>>> import numpy as np
>>> from numpy import linalg as LA
>>> np.set_printoptions(precision=2, suppress=True, linewidth=100, sign=" ")
>>> data = np.load("sample13.npy")
>>> data
array([[-3,  3, -1,  2],
       [ 0,  0,  0,  0],
       [ 0,  0,  0,  0],
       [ 0,  0,  0,  0],
       [ 2, -2,  1, -2],
       [-6,  5, -2,  2],
       [ 0, -2, -2, -5],
       [-2,  0, -3, -3],
       [ 0,  0,  0,  0],
       [-6,  5, -2,  2],
       [-3,  3, -1,  2],
       [-3,  3, -1,  2],
       [-5,  2, -4, -3],
       [-3,  2, -1,  0],
       [ 0,  0,  0,  0],
       [ 0,  0,  0,  0],
       [-4,  3, -1,  0],
       [-2,  0, -3, -3],
       [ 2, -2,  1, -2],
       [-3,  2, -1,  0],
       [ 0,  0,  0,  0],
       [ 0,  0,  0,  0],
       [-6,  5, -2,  2],
       [-5,  2, -4, -3],
       [ 2, -2,  1, -2],
       [ 2, -2,  1, -2],
       [ 0, -2, -2, -5],
       [-3,  2, -1,  0]])
>>> labels = data[:, 0] > np.median(data[:, 0])
>>> u = data[labels].mean(axis=0) - data[~labels].mean(axis=0)
>>> round(float((((data - data.mean(axis=0)) @ u > 0) == labels).mean()), 2)
0.93
>>> np.argsort(-np.abs(u).round(6), kind="stable")
array([ 0,  1,  2,  3])
>>> Xs = (data - data.mean(axis=0)) / data.std(axis=0)
>>> np.argwhere(np.abs(Xs) > 2)
array([[  6,   3],
       [ 12,   2],
       [ 23,   2],
       [ 26,   3]])
>>> Xs.std(axis=0)
array([ 1.,  1.,  1.,  1.])
>>> coef = LA.lstsq(np.delete(Xs, 0, axis=1), Xs[:, 0])[0]
>>> round(float(1 - np.var(Xs[:, 0] - np.delete(Xs, 0, axis=1) @ coef)), 2)
1.0
>>> np.abs(coef).argmax()
np.int64(0)
>>> q, _ = LA.qr(np.array([[0.5, 1.1, -1.2], [2.3, -0.1, 2.1], [-0.7, -2.6, 0.0]]))
>>> X = q[:, :2]
>>> X
array([[-0.2 ,  0.34],
       [-0.94, -0.34],
       [ 0.29, -0.88]])
>>> x0 = np.array([-4, -4, -5, 4])
>>> rhs = data @ x0
>>> LA.solve(data.T @ data, data.T @ rhs)
array([-4., -4., -5.,  4.])
>>> rhs
array([ 13,   0,   0,   0, -13,  22,  -2,  11,   0,  22,  13,  13,  20,   9,   0,   0,   9,  11,
       -13,   9,   0,   0,  22,  20, -13, -13,  -2,   9])
>>> LA.lstsq(data, rhs)[0]
array([-4., -4., -5.,  4.])
>>> np.round(LA.pinv(data) @ data, 2) + 0
array([[ 1.,  0.,  0.,  0.],
       [ 0.,  1.,  0.,  0.],
       [ 0.,  0.,  1.,  0.],
       [ 0.,  0.,  0.,  1.]])
>>> rng = np.random.default_rng(802)
>>> rhs = rhs + 0.3 * rng.normal(size=28)
>>> rhs
array([ 12.81,  -0.34,   0.24,   0.09, -13.46,  21.98,  -2.02,  11.15,  -0.5 ,  22.27,  12.81,
        13.  ,  19.95,   8.83,   0.22,   0.03,   8.63,  11.06, -12.61,   9.07,  -0.2 ,   0.31,
        21.96,  20.02, -12.71, -13.3 ,  -1.97,   9.07])
>>> coef, *_ = LA.lstsq(data, rhs)
>>> coef
array([-4.26, -4.39, -5.01,  4.16])
>>> np.round(LA.norm(rhs - data @ coef), 2)
np.float64(1.19)
>>> [round(float(LA.norm(LA.solve(data.T @ data + lam * np.eye(4), data.T @ rhs))), 2) for lam in (0, 1, 10, 100)]
[8.93, 5.56, 3.4, 2.42]
>>> A = np.loadtxt("arr.csv", delimiter=",")
>>> A
array([[ 0.87,  0.14, -0.18, -0.11, -0.22],
       [ 0.14,  0.43,  0.2 , -0.37,  0.22],
       [-0.18,  0.2 ,  0.76, -0.15, -0.3 ],
       [-0.11, -0.37, -0.15,  0.33, -0.22],
       [-0.22,  0.22, -0.3 , -0.22,  0.62]])
>>> U, s, Vh = LA.svd(A)
>>> vecs = Vh[:(s > 1e-8).sum()]
>>> x0 = A[2] + 4 * A[4] + rng.integers(2) * np.eye(5)[1]
>>> x0
array([-1.06,  1.07, -0.45, -1.03,  2.16])
>>> vecs.T @ vecs
array([[ 0.87,  0.14, -0.18, -0.11, -0.22],
       [ 0.14,  0.43,  0.2 , -0.37,  0.22],
       [-0.18,  0.2 ,  0.76, -0.15, -0.3 ],
       [-0.11, -0.37, -0.15,  0.33, -0.22],
       [-0.22,  0.22, -0.3 , -0.22,  0.62]])
>>> np.allclose(vecs.T @ vecs @ x0, x0)
True
>>> np.round(np.poly(A), 2) + 0
array([ 1., -3.,  3., -1.,  0.,  0.])
>>> np.kron(np.eye(2, dtype=int), A)
array([[ 0.87,  0.14, -0.18, -0.11, -0.22,  0.  ,  0.  , -0.  , -0.  , -0.  ],
       [ 0.14,  0.43,  0.2 , -0.37,  0.22,  0.  ,  0.  ,  0.  , -0.  ,  0.  ],
       [-0.18,  0.2 ,  0.76, -0.15, -0.3 , -0.  ,  0.  ,  0.  , -0.  , -0.  ],
       [-0.11, -0.37, -0.15,  0.33, -0.22, -0.  , -0.  , -0.  ,  0.  , -0.  ],
       [-0.22,  0.22, -0.3 , -0.22,  0.62, -0.  ,  0.  , -0.  , -0.  ,  0.  ],
       [ 0.  ,  0.  , -0.  , -0.  , -0.  ,  0.87,  0.14, -0.18, -0.11, -0.22],
       [ 0.  ,  0.  ,  0.  , -0.  ,  0.  ,  0.14,  0.43,  0.2 , -0.37,  0.22],
       [-0.  ,  0.  ,  0.  , -0.  , -0.  , -0.18,  0.2 ,  0.76, -0.15, -0.3 ],
       [-0.  , -0.  , -0.  ,  0.  , -0.  , -0.11, -0.37, -0.15,  0.33, -0.22],
       [-0.  ,  0.  , -0.  , -0.  ,  0.  , -0.22,  0.22, -0.3 , -0.22,  0.62]])
>>> round(LA.det(A.T), 2)
np.float64(-0.0)
>>> T = np.stack([A, -2 * A, A[::-1]])
>>> LA.norm(T, axis=(1, 2))
array([ 1.73,  3.46,  1.73])
>>> T.sum(axis=0)
array([[-1.09,  0.07, -0.13, -0.11,  0.84],
       [-0.25, -0.8 , -0.34,  0.7 , -0.44],
       [ 0.  ,  0.  ,  0.  ,  0.  ,  0.  ],
       [ 0.25,  0.8 ,  0.34, -0.7 ,  0.44],
       [ 1.09, -0.07,  0.13,  0.11, -0.84]])
>>> np.round(LA.det(T), 2) + 0
array([ 0.,  0.,  0.])
>>> r = LA.matrix_rank(A)
>>> r
np.int64(3)
>>> N = LA.svd(A)[2][r:].T
>>> [int(LA.matrix_rank(A[:, :j + 1])) for j in range(5)]
[1, 2, 3, 3, 3]
>>> [int(LA.matrix_rank(A[:i])) for i in range(1, len(A) + 1)]
[1, 2, 3, 3, 3]
>>> np.round(A @ N, 2) + 0
array([[ 0.,  0.],
       [ 0.,  0.],
       [ 0.,  0.],
       [ 0.,  0.],
       [ 0.,  0.]])
>>> [int(LA.matrix_rank(np.delete(A, i, axis=0))) for i in range(5)]
[3, 3, 3, 3, 3]
>>> N @ N.T
array([[ 0.13, -0.14,  0.18,  0.11,  0.22],
       [-0.14,  0.57, -0.2 ,  0.37, -0.22],
       [ 0.18, -0.2 ,  0.24,  0.15,  0.3 ],
       [ 0.11,  0.37,  0.15,  0.67,  0.22],
       [ 0.22, -0.22,  0.3 ,  0.22,  0.38]])
>>> m1 = np.loadtxt("dump.csv", delimiter=",")
>>> m1
array([[ 0.5 , -1.  ,  0.  ],
       [ 0.45, -0.5 ,  0.6 ],
       [ 2.11, -1.26,  4.44],
       [ 0.63,  0.42,  2.52]])
>>> LA.cond(m1) > 100
np.True_
>>> LA.matrix_rank(m1, rtol=0.1)
np.int64(2)
>>> np.argsort(-LA.norm(m1, axis=0).round(6), kind="stable")[:3]
array([ 2,  0,  1])
>>> F = np.array([[-1.0, 5.0, 3.0, 3.0],
...     [0.0, 0.0, 0.0, 2.0],
...     [0.0, 1.0, 1.0, 2.0],
...     [0.0, 2.0, 2.0, 0.0]])
>>> U, s, Vh = LA.svd(F)
>>> vecs = Vh[:(s > 1e-8).sum()]
>>> x0 = F[3] + -1 * F[1] + rng.integers(2) * np.eye(4)[2]
>>> x0
array([ 0.,  2.,  3., -2.])
>>> np.round(LA.norm(x0 - vecs.T @ vecs @ x0), 2)
np.float64(0.41)
>>> Y = np.array([[2, -2], [0, 0]])
>>> Y @ X
Traceback (most recent call last):
  File "<python-input-66>", line 1, in <module>
    Y @ X
    ~~^~~
ValueError: matmul: Input operand 1 has a mismatch in its core dimension 0, with gufunc signature (n?,k),(k,m?)->(n?,m?) (size 3 is different from 2)
>>> LA.matrix_rank(X @ Y)
np.int64(1)
>>> np.einsum("ik,kj->ji", X, Y)
array([[-0.41, -1.87,  0.57],
       [ 0.41,  1.87, -0.57]])
>>> X @ Y
array([[-0.41,  0.41],
       [-1.87,  1.87],
       [ 0.57, -0.57]])
>>> LA.matrix_rank(np.vstack([X, Y.T]))
np.int64(2)
>>> np.einsum("ik,kj->ij", X, Y)
array([[-0.41,  0.41],
       [-1.87,  1.87],
       [ 0.57, -0.57]])
>>> np.einsum("ij->j", X)
array([-0.86, -0.87])
>>> cov = F.T @ F
>>> np.diag(cov)
array([  1.,  30.,  14.,  17.])
>>> (F @ F.T).shape
(4, 4)
>>> np.round(LA.eigvalsh(cov)[::-1], 2) + 0
array([ 55.27,   6.09,   0.64,   0.  ])
>>> np.trace(cov), (F ** 2).sum()
(np.float64(62.0), np.float64(62.0))
>>> np.round(LA.svd(F, compute_uv=False) ** 2, 2) + 0
array([ 55.27,   6.09,   0.64,   0.  ])
>>> np.allclose(cov, cov.T)
True
>>> J = np.load("data.npy")
>>> J
array([[ 0.04, -0.14,  0.35,  0.33],
       [-0.14,  1.07, -0.54,  0.43],
       [ 0.35, -0.54,  1.54,  0.55],
       [ 0.33,  0.43,  0.55, -0.65]])
>>> cov = J.T @ J
>>> (J @ J.T).shape
(4, 4)
>>> cov
array([[ 0.25, -0.2 ,  0.81, -0.07],
       [-0.2 ,  1.65, -1.22, -0.16],
       [ 0.81, -1.22,  3.08,  0.37],
       [-0.07, -0.16,  0.37,  1.02]])
>>> np.round(LA.svd(J, compute_uv=False) ** 2, 2) + 0
array([ 4.,  1.,  1.,  0.])
>>> ev, vecs = LA.eigh(cov)
>>> x0 = np.array([3, -2, 2, -2])
>>> round(x0 @ cov @ x0 / (x0 @ x0), 2), round(ev[0], 2), round(float(ev[-1]), 2)
(np.float64(2.09), np.float64(0.0), 4.0)
>>> Y = J + rng.integers(-2, 3, (4, 3)) @ rng.integers(-2, 3, (3, 4))
>>> Y
array([[ 7.04,  2.86,  2.35,  1.33],
       [-0.14, -4.93,  3.46,  0.43],
       [ 5.35, -0.54,  5.54, -0.45],
       [ 3.33,  2.43,  0.55,  0.35]])
>>> LA.matrix_rank(Y - J, tol=1e-8)
np.int64(3)
>>> np.abs(Y - J).sum(axis=1)
array([ 13.,  10.,  10.,   6.])
